% python3 -q
>>> import numpy as np
>>> import numpy.linalg as la
>>> np.set_printoptions(precision=2, suppress=True, linewidth=160, legacy="1.25")
>>> X = np.load("sample13.npy")
>>> X
array([[ 2,  3,  4],
       [ 5,  6,  7],
       [ 8,  9, 10]])
>>> # looks like rank 2
>>> la.rank(X)
Traceback (most recent call last):
  File "<python-input-6>", line 1, in <module>
    la.rank(X)
    ^^^^^^^
AttributeError: module 'numpy.linalg' has no attribute 'rank'
>>> X.shape
(3, 3)
>>> np.abs(X).max()
10
>>> X.sum(axis=0)
array([15, 18, 21])
>>> la.matrix_rank(X)
2
>>> X.mean(axis=0)
array([5., 6., 7.])
>>> np.round(la.norm(X), 2)
19.6
>>> np.count_nonzero(X)
9
>>> X - X[0]
array([[0, 0, 0],
       [3, 3, 3],
       [6, 6, 6]])
>>> rng = np.random.default_rng(19905)
>>> labels = rng.permutation(3)
>>> labels
array([0, 2, 1])
>>> A2 = X[labels][:, labels]
>>> A2
array([[ 2,  4,  3],
       [ 8, 10,  9],
       [ 5,  7,  6]])
>>> np.round(np.sort(np.abs(la.eigvals(A2))), 2) + 0
array([ 0.  ,  0.95, 18.95])
>>> round(la.det(A2), 2), round(la.det(X[labels]), 2)
(0.0, 0.0)
>>> np.allclose(A2, X)
False
>>> M = np.diag(5 * np.array([0, 3, 0, 0])) + np.array([[2, 0, 0, 1], [-1, -2, 1, 0], [-1, -2, 2, 1], [0, -2, -1, 0]])
>>> M
array([[ 2,  0,  0,  1],
       [-1, 13,  1,  0],
       [-1, -2,  2,  1],
       [ 0, -2, -1,  0]])
>>> x0 = np.array([7, -7, 3, 5])
>>> y = M @ x0
>>> y
array([ 19, -95,  18,  11])
>>> la.solve(M.T, M[3])
array([0., 0., 0., 1.])
>>> np.round(la.solve(M, M[:, 1]), 2) + 0
array([0., 1., 0., 0.])
>>> la.solve(M, y)
array([ 7., -7.,  3.,  5.])
>>> A2 = M / np.sqrt((M ** 2).mean(axis=1, keepdims=True))
>>> la.matrix_rank(A2) == la.matrix_rank(M)
True
>>> M[4]
Traceback (most recent call last):
  File "<python-input-33>", line 1, in <module>
    M[4]
    ~^^^
IndexError: index 4 is out of bounds for axis 0 with size 4
>>> M - M[0]
array([[ 0,  0,  0,  0],
       [-3, 13,  1, -1],
       [-3, -2,  2,  0],
       [-2, -2, -1, -1]])
>>> la.svd(M, compute_uv=False)
array([13.36,  2.78,  2.14,  0.49])
>>> np.count_nonzero(M)
11
>>> np.diff(M, axis=0)
array([[ -3,  13,   1,  -1],
       [  0, -15,   1,   1],
       [  1,   0,  -3,  -1]])
>>> np.zeros(4, 4)
Traceback (most recent call last):
  File "<python-input-38>", line 1, in <module>
    np.zeros(4, 4)
    ~~~~~~~~^^^^^^
TypeError: Cannot interpret '4' as a data type
>>> A2 = M[0, 0] * M[1:] - np.outer(M[1:, 0], M[0])
>>> A2
array([[ 0, 26,  2,  1],
       [ 0, -4,  4,  3],
       [ 0, -4, -2,  0]])
>>> np.flatnonzero(~A2.round(6).any(axis=1))
array([], dtype=int64)
>>> M[:, 0] / M[0, 0]
array([ 1. , -0.5, -0.5,  0. ])
>>> mat = np.loadtxt("layer6.csv", delimiter=",")
>>> mat
array([[ 9.01,  2.57,  6.94],
       [ 8.06,  3.08,  5.94],
       [ 7.12,  3.53,  4.95],
       [ 6.73,  3.7 ,  4.54],
       [ 6.29,  3.87,  4.08],
       [ 4.09,  4.51,  1.84],
       [ 3.39,  4.59,  1.14],
       [ 1.07,  4.05, -0.95],
       [ 0.66,  3.7 , -1.24],
       [ 0.45,  3.44, -1.36],
       [-0.08,  2.24, -1.43],
       [-0.11,  2.1 , -1.4 ],
       [-0.15,  1.85, -1.33],
       [-0.18,  1.48, -1.19],
       [-0.18,  1.14, -1.01],
       [-0.05,  0.18, -0.22],
       [ 0.36, -0.58,  1.35],
       [ 0.37, -0.58,  1.38],
       [ 0.46, -0.6 ,  1.73],
       [ 0.16, 10.45,  7.34],
       [ 0.08, 10.97,  7.41],
       [-0.22, 12.81,  7.61],
       [-0.93, 16.71,  7.88]])
>>> C2 = np.cov(mat, rowvar=False)
>>> np.round(np.corrcoef(mat[:, 0], mat[:, 1])[0, 1], 2)
-0.15
>>> np.argwhere(np.triu(np.abs(np.corrcoef(mat.T)) > 0.8, 1))
array([], shape=(0, 2), dtype=int64)
>>> C2.shape
(3, 3)
>>> A2 = np.array([[-2, 0, 3], [-2, -2, -3]])
>>> J = A2.T @ A2
>>> J
array([[ 8,  4,  0],
       [ 4,  4,  6],
       [ 0,  6, 18]])
>>> # null space of dimension 1
>>> labels = rng.permutation(3)
>>> labels
array([2, 1, 0])
>>> A2 = J[labels][:, labels]
>>> np.round(np.sort(np.abs(la.eigvals(A2))), 2) + 0
array([ 0.  ,  9.61, 20.39])
>>> round(la.det(A2), 2), round(float(la.det(J[labels])), 2)
(0.0, 0.0)
>>> vals, vecs = la.eigh(J)
>>> np.round(vals.sum(), 2), np.trace(J)
(30.0, 30)
>>> np.abs(vecs[:, -1])
array([0.12, 0.37, 0.92])
>>> vals.round(2) + 0
array([ 0.  ,  9.61, 20.39])
>>> np.abs(vecs[:, -1]).round(6).argmax()
2
>>> np.round(vecs.T @ J @ vecs, 2) + 0
array([[ 0.  ,  0.  ,  0.  ],
       [ 0.  ,  9.61,  0.  ],
       [ 0.  ,  0.  , 20.39]])
>>> vals, vecs = la.eigh(J)
>>> x0 = np.array([1, 0, 3])
>>> np.round(vecs * np.abs(vals) @ vecs.T, 2) + 0
array([[ 8.,  4.,  0.],
       [ 4.,  4.,  6.],
       [ 0.,  6., 18.]])
>>> np.abs(J).sum(axis=1).max(), round(np.abs(vals).max(), 2)
(24, 20.39)
>>> (np.sign(vecs[:, -1].round(6)) == np.sign(vecs[0, -1].round(6))).astype(int)
array([1, 1, 1])
>>> left, sig, vt = la.svd(J)
>>> np.argmax(sig[:-1] / (sig[1:] + 1e-6)) + 1
2
>>> A2 = left[:, :2] @ np.diag(sig[:2]) @ vt[:2]
>>> round(np.abs(J - A2).max(), 2)
0.0
>>> round(la.norm(J - A2, 2), 2), round(float(sig[2]), 2)
(0.0, 0.0)
>>> la.matrix_rank(J, rtol=0.05)
2
>>> W0 = np.array([[-0.5, -1.0, -0.5],
...     [-0.4, -0.5, 1.6],
...     [1.3, 0.2, 0.0],
...     [-0.7, -2.1, 0.6]])
>>> W0[:, 2] *= 5
>>> W0
array([[-0.5, -1. , -2.5],
       [-0.4, -0.5,  8. ],
       [ 1.3,  0.2,  0. ],
       [-0.7, -2.1,  3. ]])
>>> A2 = J[0, 0] * J[1:] - np.outer(J[1:, 0], J[0])
>>> A2
array([[  0,  16,  48],
       [  0,  48, 144]])
>>> np.flatnonzero(~A2.round(6).any(axis=1))
array([], dtype=int64)
>>> q, vecs = la.qr(W0[:, :1])[0], la.qr(W0[:, 1:])[0]
>>> sig = la.svd(q.T @ vecs, compute_uv=False)
>>> np.round(la.norm(q @ q.T - vecs @ vecs.T, 2), 2)
1.0
>>> np.degrees(np.arccos(sig.clip(0, 1)))
array([50.6])
>>> sig
array([0.63])
>>> A2 = np.c_[W0[:, :2] @ np.array([[3, 2], [0, 3]]), np.array([2, 3, 2, 1])]
>>> A2
array([[-1.5, -4. ,  2. ],
       [-1.2, -2.3,  3. ],
       [ 3.9,  3.2,  2. ],
       [-2.1, -7.7,  1. ]])
>>> la.matrix_rank(A2)
3
>>> la.matrix_rank(np.c_[W0, A2])
4
>>> np.round(la.lstsq(W0, A2[:, 0])[0], 2) + 0
array([3., 0., 0.])
>>> np.round(la.norm(A2 - W0 @ la.lstsq(W0, A2)[0], axis=0), 2) + 0
array([0.  , 0.  , 2.69])
>>> W = np.array([[0, 1, 0, 0, 3], [0, 3, 2, 2, 0], [2, 0, 0, 0, 3]])
>>> c = np.array([-1, 5, -1, 5, 3])
>>> act = np.maximum(A2 @ W + c, 0)
>>> la.matrix_rank(act)
4
>>> W2 = np.array([[-1, 0, 3], [1, -3, -1], [-3, -3, 3], [2, 3, 2], [2, -3, 3]])
>>> (act @ W2).round(6).argmax(axis=1)
array([2, 2, 2, 2])
>>> act @ W2
array([[  6. , -13.5,  22.5],
       [ 12.6, -24. ,  41. ],
       [ 63.5, -99.6,  91.6],
       [ -1. ,   0. ,   3. ]])
>>> P = W0 @ la.solve(W0.T @ W0, W0.T)
>>> np.round(la.eigvalsh(P), 2) + 0
array([0., 1., 1., 1.])
>>> np.diag(P)
array([0.4 , 0.83, 0.97, 0.8 ])
>>> P
array([[ 0.4 , -0.32, -0.14,  0.35],
       [-0.32,  0.83, -0.07,  0.18],
       [-0.14, -0.07,  0.97,  0.08],
       [ 0.35,  0.18,  0.08,  0.8 ]])
>>> np.trace(P)
3.0
>>> P @ W0[:, 0]
array([-0.5, -0.4,  1.3, -0.7])
>>> feats = np.maximum(np.array([[-1],
...     [0],
...     [-3],
...     [-2],
...     [1],
...     [0],
...     [-3],
...     [0],
...     [0],
...     [1],
...     [-1],
...     [3],
...     [-1],
...     [-1],
...     [-1],
...     [3],
...     [-2],
...     [0]]) @ np.array([[3, 0, -3]]) + np.array([0, 1, 2]), 0)
>>> feats
array([[ 0,  1,  5],
       [ 0,  1,  2],
       [ 0,  1, 11],
       [ 0,  1,  8],
       [ 3,  1,  0],
       [ 0,  1,  2],
       [ 0,  1, 11],
       [ 0,  1,  2],
       [ 0,  1,  2],
       [ 3,  1,  0],
       [ 0,  1,  5],
       [ 9,  1,  0],
       [ 0,  1,  5],
       [ 0,  1,  5],
       [ 0,  1,  5],
       [ 9,  1,  0],
       [ 0,  1,  8],
       [ 0,  1,  2]])
>>> def softmax(z):
...     e = np.exp(z - z.max(axis=-1, keepdims=True))
...     return e / e.sum(axis=-1, keepdims=True)
... 
>>> np.round(softmax(mat[0]), 2) + 0
array([0.89, 0.  , 0.11])
>>> softmax(mat).sum(axis=1)
array([1., 1., 1., 1., 1., 1., 1., 1., 1., 1., 1., 1., 1., 1., 1., 1., 1., 1., 1., 1., 1., 1., 1.])
>>> np.round(softmax(mat[0] + -3), 2) + 0
array([0.89, 0.  , 0.11])
>>> np.round(softmax(10 * mat[0]), 2) + 0
array([1., 0., 0.])
>>> S = mat @ mat.T / np.sqrt(3)
>>> softmax(S)[0] @ mat
array([9.01, 2.57, 6.94])
>>> softmax(S).round(6).argmax(axis=1)
array([ 0,  0,  0,  0,  0, 22, 22, 22, 22, 22, 22, 22, 22, 22, 22, 22,  0,  0,  0, 22, 22, 22, 22])
